$ python3 -q
>>> import numpy as np
>>> np.set_printoptions(precision=4, suppress=True, linewidth=200)
>>> rnd = lambda a: np.round(a, 4) + 0
>>> r0 = np.array([-3, 1, -2, -2, 0, -2, -2, 1, 1])
>>> g = np.array([2, -2, -2, 1, -2, 1, 0])
>>> arr = r0[:, None] + g[None, :]
>>> arr
array([[-1, -5, -5, -2, -5, -2, -3],
       [ 3, -1, -1,  2, -1,  2,  1],
       [ 0, -4, -4, -1, -4, -1, -2],
       [ 0, -4, -4, -1, -4, -1, -2],
       [ 2, -2, -2,  1, -2,  1,  0],
       [ 0, -4, -4, -1, -4, -1, -2],
       [ 0, -4, -4, -1, -4, -1, -2],
       [ 3, -1, -1,  2, -1,  2,  1],
       [ 3, -1, -1,  2, -1,  2,  1]])
>>> Uu, sig, Vh = np.linalg.svd(arr, full_matrices=False)
>>> rnd(Uu.T @ arr @ Vh.T)
array([[17.828 ,  0.    ,  0.    ,  0.    ,  0.    ,  0.    ,  0.    ],
       [ 0.    ,  8.4949,  0.    ,  0.    ,  0.    ,  0.    ,  0.    ],
       [ 0.    ,  0.    ,  0.    ,  0.    ,  0.    ,  0.    ,  0.    ],
       [ 0.    ,  0.    ,  0.    ,  0.    ,  0.    ,  0.    ,  0.    ],
       [ 0.    ,  0.    ,  0.    ,  0.    ,  0.    ,  0.    ,  0.    ],
       [ 0.    ,  0.    ,  0.    ,  0.    ,  0.    ,  0.    ,  0.    ],
       [ 0.    ,  0.    ,  0.    ,  0.    ,  0.    ,  0.    ,  0.    ]])
>>> rnd(Uu.T @ Uu)
array([[1., 0., 0., 0., 0., 0., 0.],
       [0., 1., 0., 0., 0., 0., 0.],
       [0., 0., 1., 0., 0., 0., 0.],
       [0., 0., 0., 1., 0., 0., 0.],
       [0., 0., 0., 0., 1., 0., 0.],
       [0., 0., 0., 0., 0., 1., 0.],
       [0., 0., 0., 0., 0., 0., 1.]])
>>> rnd(Vh @ Vh.T)
array([[1., 0., 0., 0., 0., 0., 0.],
       [0., 1., 0., 0., 0., 0., 0.],
       [0., 0., 1., 0., 0., 0., 0.],
       [0., 0., 0., 1., 0., 0., 0.],
       [0., 0., 0., 0., 1., 0., 0.],
       [0., 0., 0., 0., 0., 1., 0.],
       [0., 0., 0., 0., 0., 0., 1.]])
>>> rk = np.linalg.matrix_rank(arr)
>>> rk
np.int64(2)
>>> null = np.linalg.svd(arr)[2][rk:].T
>>> rnd(null @ null.T)
array([[ 0.5574,  0.082 ,  0.082 , -0.3115,  0.082 , -0.3115, -0.1803],
       [ 0.082 ,  0.6885, -0.3115, -0.0164, -0.3115, -0.0164, -0.1148],
       [ 0.082 , -0.3115,  0.6885, -0.0164, -0.3115, -0.0164, -0.1148],
       [-0.3115, -0.0164, -0.0164,  0.7623, -0.0164, -0.2377, -0.1639],
       [ 0.082 , -0.3115, -0.3115, -0.0164,  0.6885, -0.0164, -0.1148],
       [-0.3115, -0.0164, -0.0164, -0.2377, -0.0164,  0.7623, -0.1639],
       [-0.1803, -0.1148, -0.1148, -0.1639, -0.1148, -0.1639,  0.8525]])
>>> print(np.abs(np.diag(np.linalg.qr(arr)[1])) > 1e-9)
[ True  True False False False False False]
>>> np.linalg.lstsq(arr[:-1].T, arr[-1])[2]
np.int32(2)
>>> np.allclose(arr[:-1].T @ np.linalg.lstsq(arr[:-1].T, arr[-1])[0], arr[-1])
True
>>> print(np.unique(arr.round(6), axis=0).shape)
(4, 7)
>>> E = np.load("m.npy")
>>> E
array([[-19.1444,   5.5449,   1.6572],
       [ -5.9837, -14.6054, -12.2832],
       [  3.7901,  -2.3725, -19.4938],
       [-13.8131,  -0.2697, -14.4612],
       [-17.1628,  -9.4981,  -3.9018],
       [ -6.225 ,  17.816 ,   6.6211],
       [  3.1782, -17.5177,  -9.112 ],
       [-18.3097,  -7.4254,   3.1015],
       [ 12.7638, -11.9834,  -9.6688],
       [  0.6548,  13.9244,  14.3416],
       [-13.6438, -14.5934,  -0.938 ],
       [  4.0442,   6.6721,  18.4154],
       [ -1.7387, -14.8843,  13.2452],
       [-17.5743,   5.0241,   8.118 ],
       [  0.7834,  -3.6133, -19.6553],
       [ 13.4837, -14.6217,   2.0962],
       [ 13.8798, -13.289 ,  -5.5454],
       [-13.9365,  -9.6494, -10.6142],
       [-10.3332,  16.2393,  -5.4322],
       [ 16.8178,  10.147 ,  -3.768 ],
       [ 10.4695,  -9.2389, -14.319 ],
       [ -8.0328,  14.7439,  10.867 ],
       [ 12.5337,   2.3888, -15.4013],
       [ -1.6704,  -9.3748, -17.5876],
       [ 13.8366,   6.1806,  13.0518],
       [ 17.0941,   1.6447, -10.2511],
       [-13.622 ,  11.4923,   9.0757],
       [ 19.8453,   1.7812,   1.73  ],
       [-13.3792,   2.6929, -14.62  ],
       [ -8.732 , -13.6349,  11.7406],
       [ -2.8003,  -1.1484, -19.7697],
       [ -3.967 ,  -0.3414, -19.5996],
       [  1.4347,  19.3619,  -4.802 ],
       [-18.5116,  -5.439 ,  -5.2668],
       [ 15.0367,  -8.2319,  10.3022],
       [  7.5374, -17.3292,  -6.5486],
       [  1.3724,  -9.8453, -17.3547]])
>>> W2 = E[[3, 10]].astype(float)
>>> for _ in range(3):
...     z = np.linalg.norm(E[:, None] - W2, axis=-1).argmin(axis=1)
...     W2 = np.array([E[z == j].mean(axis=0) for j in range(2)])
... 
>>> z
array([0, 1, 0, 0, 0, 0, 1, 0, 1, 0, 1, 1, 1, 0, 0, 1, 1, 0, 0, 0, 1, 0, 0, 0, 1, 0, 0, 1, 0, 1, 0, 0, 0, 0, 1, 1, 0])
>>> np.abs(W2[1] - W2[0]).argmax()
np.int64(1)
>>> rnd(W2[1] - W2[0])
array([ 11.3897, -12.3615,   7.3124])
>>> M = np.load("mat.npy")
>>> print(M)
[[  7.1504   9.4429 -16.7892   8.6973 -12.929    7.2391]
 [ -2.6949   0.6082   8.7275  -0.5156   8.907    0.3967]
 [  7.1657   7.753  -15.222   10.6047 -11.1901   8.1325]
 [  5.3355   8.4791 -18.0997   8.9182 -14.9885   8.2846]
 [ -3.8634  -0.884    8.7309  -0.3915  10.5674   1.2022]
 [ -0.482   -0.015   10.0697  -0.1913  10.8765   1.204 ]
 [ -3.3764  -0.4058  10.6314  -0.241    9.6675   0.1453]
 [  5.6355  10.0473 -16.0889   9.8299 -13.1675   6.5837]
 [  6.9853   9.3617 -17.8992  10.5851 -12.6317   7.4356]
 [  4.8004   8.647  -16.5157   8.5553 -12.3625   6.0704]
 [ -4.6411   0.2882   8.4975  -0.3232  10.3448  -0.8998]
 [  4.4566   9.544  -15.9495   9.5661 -11.199    5.9389]
 [ -2.9414   0.8457   8.9106  -1.8306   9.7281  -0.1546]
 [  7.0501   6.7021 -16.9759  10.0841 -13.6217   7.6709]
 [ -4.3338  -1.5693   9.5046   0.3724   9.2474  -0.3916]
 [  6.134    8.5656 -18.3384   8.5165 -13.7846   4.4085]
 [ -2.5342   1.757   10.1397   0.5882  11.5965  -1.2907]
 [ -1.2714  -0.3093   9.7808  -1.5536  10.3961   0.9233]
 [ -2.0193   0.0627   7.8298   0.6121   9.4544   1.5712]
 [  5.9201   7.5003 -17.4292  10.4694 -12.0534   7.4425]
 [ -2.2337  -0.7497   9.1192  -0.5593  11.1681  -0.2362]
 [  6.8256   9.2223 -17.4064  11.5694 -15.0069   6.1063]
 [ -4.8246   0.5103   7.8589  -0.7074   9.7988   0.5524]
 [  5.9025   9.1894 -17.0982  10.4967 -12.7119   7.9711]
 [ -3.3719   0.6397   9.9769  -0.0821  10.0273  -1.5017]
 [ -2.434   -0.0063  10.2329   0.0165  11.5949   2.6767]
 [ -3.5377   1.9791   8.7566   0.2406   8.8454  -0.0494]
 [ -5.543    0.3642  10.2546  -0.1413  10.6694   0.4714]
 [ -2.4458  -0.2152   7.4137   0.0161  10.0132   0.8413]
 [  7.9898   8.0528 -17.6755   8.638  -13.1774   7.6001]
 [ -3.5666   0.4006   9.389   -1.6443  10.3185   0.596 ]]
>>> Xs = M - M.mean(axis=0)
>>> Uu, sig, Vh = np.linalg.svd(Xs, full_matrices=False)
>>> rnd(Vh[0] * np.sign(Vh[0, np.abs(Vh[0]).argmax()]))
array([-0.2397, -0.216 ,  0.6708, -0.2573,  0.5923, -0.17  ])
>>> (np.sign(Uu[:, 0]) == np.sign(Uu[0, 0])).astype(int)
array([1, 0, 1, 1, 0, 0, 0, 1, 1, 1, 0, 1, 0, 1, 0, 1, 0, 0, 0, 1, 0, 1, 0, 1, 0, 0, 0, 0, 0, 1, 0])
>>> rnd(Xs.mean(axis=0))
array([0., 0., 0., 0., 0., 0.])
>>> rnd((sig ** 2).sum() ** 2 / (sig ** 4).sum())
np.float64(1.0232)
